% python3 -q
>>> import numpy as np
>>> import numpy.linalg as la
>>> np.set_printoptions(precision=1, suppress=True, linewidth=160)
>>> tidy = lambda a: np.round(a, 1) + 0
>>> feats = np.loadtxt("mat.csv", delimiter=",")
>>> feats
array([[0., 0., 9., 1., 1., 7.],
       [0., 0., 0., 4., 5., 7.],
       [9., 0., 0., 0., 0., 0.],
       [1., 4., 0., 0., 0., 0.],
       [1., 5., 0., 0., 0., 0.],
       [7., 7., 0., 0., 0., 0.]])
>>> # null space of dimension 2
>>> vals, V = la.eigh(feats)
>>> x = np.array([0, 1, 1, 3, 2, 3])
>>> (np.sign(V[:, -1].round(6)) == np.sign(V[0, -1].round(6))).astype(int)
array([1, 1, 1, 1, 1, 1])
>>> np.abs(feats).sum(axis=1).max(), tidy(np.abs(vals).max())
(np.float64(18.0), np.float64(13.1))
>>> tidy(x @ feats @ x / (x @ x)), tidy(vals[0]), tidy(vals[-1])
(np.float64(3.6), np.float64(-13.1), np.float64(13.1))
>>> u, v = feats[3], feats[5]
>>> u @ v
np.float64(35.0)
>>> u @ u
np.float64(17.0)
>>> p = (u @ v) / (u @ u) * u
>>> la.matrix_rank(np.outer(u, v))
np.int64(1)
>>> tidy(v - p)
array([ 4.9, -1.2,  0. ,  0. ,  0. ,  0. ])
>>> np.outer(u, v)
array([[ 7.,  7.,  0.,  0.,  0.,  0.],
       [28., 28.,  0.,  0.,  0.,  0.],
       [ 0.,  0.,  0.,  0.,  0.,  0.],
       [ 0.,  0.,  0.,  0.,  0.,  0.],
       [ 0.,  0.,  0.,  0.,  0.,  0.],
       [ 0.,  0.,  0.,  0.,  0.,  0.]])
>>> U, sv, Vt = la.svd(feats)
>>> V = Vt[:(sv > 1e-8).sum()]
>>> rng = np.random.default_rng(80704)
>>> x = feats[5] + -1 * feats[0] + rng.integers(2) * np.eye(6)[5]
>>> x
array([ 7.,  7., -9., -1., -1., -6.])
>>> np.allclose(V.T @ V @ x, x)
False
